In [1]: import numpy as np

In [2]: np.set_printoptions(precision=2, suppress=True, linewidth=160)

In [3]: Z = np.array([[-3, 2, -2, 0], [-1, -1, 1, 3]])

In [4]: A = np.repeat(Z, 20 // 2, axis=0)

In [5]: rng = np.random.default_rng(304)

In [6]: A = A + 0.05 * rng.normal(size=A.shape)

In [7]: A.round(2) + 0
Out[7]: 
array([[-3.05,  1.98, -2.  ,  0.  ],
       [-3.02,  1.97, -1.98,  0.  ],
       [-2.95,  2.02, -2.01,  0.01],
       [-2.95,  2.03, -2.06, -0.01],
       [-2.92,  2.01, -2.14, -0.03],
       [-2.97,  2.08, -1.95, -0.08],
       [-3.01,  2.02, -1.96, -0.05],
       [-3.06,  2.03, -1.9 , -0.03],
       [-2.99,  1.98, -1.99, -0.08],
       [-3.06,  1.91, -1.99,  0.1 ],
       [-0.99, -1.01,  0.97,  2.96],
       [-0.88, -0.97,  1.01,  3.06],
       [-1.1 , -1.03,  1.02,  3.07],
       [-0.97, -0.96,  1.02,  2.95],
       [-1.03, -1.04,  0.98,  2.94],
       [-0.98, -1.05,  1.  ,  3.01],
       [-0.91, -1.  ,  0.9 ,  3.1 ],
       [-0.95, -0.99,  0.94,  2.98],
       [-0.95, -0.88,  1.07,  3.09],
       [-0.97, -1.03,  0.94,  3.07]])

In [8]: O, Rm = np.linalg.qr(A)

In [9]: np.trace(O @ O.T)
Out[9]: np.float64(4.0)

In [10]: O.shape, Rm.shape
Out[10]: ((20, 4), (4, 4))

In [11]: np.round(O @ Rm, 2) + 0
Out[11]: 
array([[-3.05,  1.98, -2.  ,  0.  ],
       [-3.02,  1.97, -1.98,  0.  ],
       [-2.95,  2.02, -2.01,  0.01],
       [-2.95,  2.03, -2.06, -0.01],
       [-2.92,  2.01, -2.14, -0.03],
       [-2.97,  2.08, -1.95, -0.08],
       [-3.01,  2.02, -1.96, -0.05],
       [-3.06,  2.03, -1.9 , -0.03],
       [-2.99,  1.98, -1.99, -0.08],
       [-3.06,  1.91, -1.99,  0.1 ],
       [-0.99, -1.01,  0.97,  2.96],
       [-0.88, -0.97,  1.01,  3.06],
       [-1.1 , -1.03,  1.02,  3.07],
       [-0.97, -0.96,  1.02,  2.95],
       [-1.03, -1.04,  0.98,  2.94],
       [-0.98, -1.05,  1.  ,  3.01],
       [-0.91, -1.  ,  0.9 ,  3.1 ],
       [-0.95, -0.99,  0.94,  2.98],
       [-0.95, -0.88,  1.07,  3.09],
       [-0.97, -1.03,  0.94,  3.07]])

In [12]: np.round(A.ravel(order="F"), 2) + 0
Out[12]: 
array([-3.05, -3.02, -2.95, -2.95, -2.92, -2.97, -3.01, -3.06, -2.99, -3.06, -0.99, -0.88, -1.1 , -0.97, -1.03, -0.98, -0.91, -0.95, -0.95, -0.97,  1.98,
        1.97,  2.02,  2.03,  2.01,  2.08,  2.02,  2.03,  1.98,  1.91, -1.01, -0.97, -1.03, -0.96, -1.04, -1.05, -1.  , -0.99, -0.88, -1.03, -2.  , -1.98,
       -2.01, -2.06, -2.14, -1.95, -1.96, -1.9 , -1.99, -1.99,  0.97,  1.01,  1.02,  1.02,  0.98,  1.  ,  0.9 ,  0.94,  1.07,  0.94,  0.  ,  0.  ,  0.01,
       -0.01, -0.03, -0.08, -0.05, -0.03, -0.08,  0.1 ,  2.96,  3.06,  3.07,  2.95,  2.94,  3.01,  3.1 ,  2.98,  3.09,  3.07])

In [13]: np.round(A.reshape(2, -1), 2) + 0
Out[13]: 
array([[-3.05,  1.98, -2.  ,  0.  , -3.02,  1.97, -1.98,  0.  , -2.95,  2.02, -2.01,  0.01, -2.95,  2.03, -2.06, -0.01, -2.92,  2.01, -2.14, -0.03, -2.97,
         2.08, -1.95, -0.08, -3.01,  2.02, -1.96, -0.05, -3.06,  2.03, -1.9 , -0.03, -2.99,  1.98, -1.99, -0.08, -3.06,  1.91, -1.99,  0.1 ],
       [-0.99, -1.01,  0.97,  2.96, -0.88, -0.97,  1.01,  3.06, -1.1 , -1.03,  1.02,  3.07, -0.97, -0.96,  1.02,  2.95, -1.03, -1.04,  0.98,  2.94, -0.98,
        -1.05,  1.  ,  3.01, -0.91, -1.  ,  0.9 ,  3.1 , -0.95, -0.99,  0.94,  2.98, -0.95, -0.88,  1.07,  3.09, -0.97, -1.03,  0.94,  3.07]])

In [14]: t3 = A.reshape(20, 2, -1)

In [15]: print(np.einsum("ihd,jhd->hij", t3, t3).shape)
(2, 20, 20)

In [16]: t3[:, 0]
Out[16]: 
array([[-3.05,  1.98],
       [-3.02,  1.97],
       [-2.95,  2.02],
       [-2.95,  2.03],
       [-2.92,  2.01],
       [-2.97,  2.08],
       [-3.01,  2.02],
       [-3.06,  2.03],
       [-2.99,  1.98],
       [-3.06,  1.91],
       [-0.99, -1.01],
       [-0.88, -0.97],
       [-1.1 , -1.03],
       [-0.97, -0.96],
       [-1.03, -1.04],
       [-0.98, -1.05],
       [-0.91, -1.  ],
       [-0.95, -0.99],
       [-0.95, -0.88],
       [-0.97, -1.03]])

In [17]: x0 = np.array([0, 2, 9, 7])

In [18]: rhs = A @ x0

In [19]: print(np.round(np.linalg.solve(A.T @ A, A.T @ rhs), 2) + 0)
[0. 2. 9. 7.]

In [20]: np.round(np.linalg.pinv(A) @ A, 2) + 0
Out[20]: 
array([[1., 0., 0., 0.],
       [0., 1., 0., 0.],
       [0., 0., 1., 0.],
       [0., 0., 0., 1.]])

In [21]: np.round(np.linalg.lstsq(A, rhs)[0], 2) + 0
Out[21]: array([0., 2., 9., 7.])

In [22]: rhs = rhs + 0.02 * rng.normal(size=20)

In [23]: rhs
Out[23]: 
array([-14.09, -13.92, -13.96, -14.49, -15.49, -13.91, -13.98, -13.29, -14.57, -13.41,  27.47,  28.53,  28.64,  27.85,  27.32,  27.92,  27.75,  27.37,  29.45,
        27.86])

In [24]: beta, *_ = np.linalg.lstsq(A, rhs)

In [25]: [round(float(np.linalg.norm(np.linalg.solve(A.T @ A + lam * np.eye(4), A.T @ rhs))), 2) for lam in (0, 1, 10, 100)]
Out[25]: [11.57, 8.49, 7.94, 4.88]

In [26]: round(float(np.linalg.norm(rhs - A @ beta)), 2)
Out[26]: 0.11

In [27]: print(beta)
[0.04 2.02 8.96 7.03]

In [28]: mat = np.load("out8.npy")

In [29]: mat
Out[29]: 
array([[ 0, -2, -2, -3],
       [ 2, -3, -1,  3],
       [-2,  1, -1, -6]])

In [30]: gram = mat.T @ mat

In [31]: np.allclose(gram, gram.T)
Out[31]: True

In [32]: np.round(np.linalg.svd(mat, compute_uv=False) ** 2, 2) + 0
Out[32]: array([63.61, 18.39,  0.  ])

In [33]: np.round(np.linalg.eigvalsh(gram)[::-1], 2) + 0
Out[33]: array([63.61, 18.39,  0.  ,  0.  ])

In [34]: np.trace(gram), (mat ** 2).sum()
Out[34]: (np.int64(82), np.int64(82))

In [35]: np.abs(np.diag(np.linalg.qr(mat)[1])) > 1e-9
Out[35]: array([ True,  True, False])

In [36]: np.round(np.trace(np.linalg.pinv(mat) @ mat), 2)
Out[36]: np.float64(2.0)

In [37]: np.unique(mat.round(6), axis=0).shape
Out[37]: (3, 4)

In [38]: left, sv, Vh = np.linalg.svd(mat)

In [39]: V = Vh[:(sv > 1e-8).sum()]

In [40]: x0 = mat[1] + 5 * mat[0] + rng.integers(2) * np.eye(4)[0]

In [41]: x0
Out[41]: array([  3., -13., -11., -12.])

In [42]: round(float(np.linalg.norm(x0 - V.T @ V @ x0)), 2)
Out[42]: 0.91

In [43]: V.T @ V
Out[43]: 
array([[ 0.17, -0.27, -0.1 ,  0.25],
       [-0.27,  0.66,  0.39, -0.03],
       [-0.1 ,  0.39,  0.29,  0.22],
       [ 0.25, -0.03,  0.22,  0.88]])

In [44]: m1 = np.loadtxt("block19.csv", delimiter=",")

In [45]: m1
Out[45]: 
array([[0., 0., 0., 0., 0., 0., 0.],
       [0., 0., 0., 0., 0., 2., 0.],
       [0., 0., 7., 8., 0., 0., 0.],
       [0., 0., 0., 0., 0., 0., 0.]])

In [46]: # row 2 is much longer than the rest

In [47]: print(np.abs(np.diag(np.linalg.qr(m1)[1])) > 1e-9)
[False False  True False]

In [48]: print(np.allclose(m1[:-1].T @ np.linalg.lstsq(m1[:-1].T, m1[-1])[0], m1[-1]))
True
